$ python -q
>>> import numpy as np
>>> np.set_printoptions(suppress=True, linewidth=140)
>>> mat = np.load("arr.npy")
>>> mat
array([[ 0.5,  0.5, -0.5, -0.5],
       [ 0.5,  0.5,  0.5,  0.5],
       [-0.5,  0.5,  0.5, -0.5],
       [-0.5,  0.5, -0.5,  0.5]])
>>> vals, evecs = np.linalg.eigh(mat)
>>> x = np.array([-1, 0, -1, 0])
>>> np.abs(mat).sum(axis=1).max(), np.abs(vals).max()
(np.float64(2.0), np.float64(1.0))
>>> x @ mat @ x
np.float64(0.0)
>>> x @ mat @ x / (x @ x), round(vals[0], 2), vals[-1]
(np.float64(0.0), np.float64(-1.0), np.float64(1.0))
>>> np.round(evecs * np.maximum(vals, 0) @ evecs.T, 2)
array([[ 0.75,  0.25, -0.25, -0.25],
       [ 0.25,  0.75,  0.25,  0.25],
       [-0.25,  0.25,  0.75, -0.25],
       [-0.25,  0.25, -0.25,  0.75]])
>>> data = np.loadtxt("a.csv", delimiter=",")
>>> data
array([[1., 0., 0.],
       [3., 3., 1.],
       [1., 3., 2.],
       [0., 0., 0.],
       [0., 0., 0.],
       [0., 0., 0.],
       [3., 3., 1.],
       [4., 6., 3.],
       [3., 3., 1.],
       [0., 0., 0.],
       [1., 0., 0.],
       [0., 0., 0.],
       [3., 3., 1.],
       [0., 0., 0.],
       [1., 3., 2.],
       [1., 0., 0.],
       [1., 0., 0.],
       [4., 6., 3.],
       [3., 3., 1.],
       [0., 0., 0.],
       [1., 0., 0.],
       [0., 0., 0.]])
>>> A2 = np.c_[data[:, :2] @ np.array([[-3, 2], [-1, 3]]), np.array([0, 2, 3, 0, 0, -3, 1, -3, -3, -3, 0, 1, -2, -2, 3, -3, 1, -2, 1, 1, 1, 2])]
>>> A2
array([[ -3.,   2.,   0.],
       [-12.,  15.,   2.],
       [ -6.,  11.,   3.],
       [  0.,   0.,   0.],
       [  0.,   0.,   0.],
       [  0.,   0.,  -3.],
       [-12.,  15.,   1.],
       [-18.,  26.,  -3.],
       [-12.,  15.,  -3.],
       [  0.,   0.,  -3.],
       [ -3.,   2.,   0.],
       [  0.,   0.,   1.],
       [-12.,  15.,  -2.],
       [  0.,   0.,  -2.],
       [ -6.,  11.,   3.],
       [ -3.,   2.,  -3.],
       [ -3.,   2.,   1.],
       [-18.,  26.,  -2.],
       [-12.,  15.,   1.],
       [  0.,   0.,   1.],
       [ -3.,   2.,   1.],
       [  0.,   0.,   2.]])
>>> np.round(np.linalg.norm(np.linalg.qr(data)[0].T @ A2, axis=0) ** 2 / ((A2 ** 2).sum(axis=0) + 1e-12), 2)
array([1.  , 1.  , 0.08])
>>> np.round(np.linalg.lstsq(data, A2[:, 0])[0], 2) + 0
array([-3., -1.,  0.])
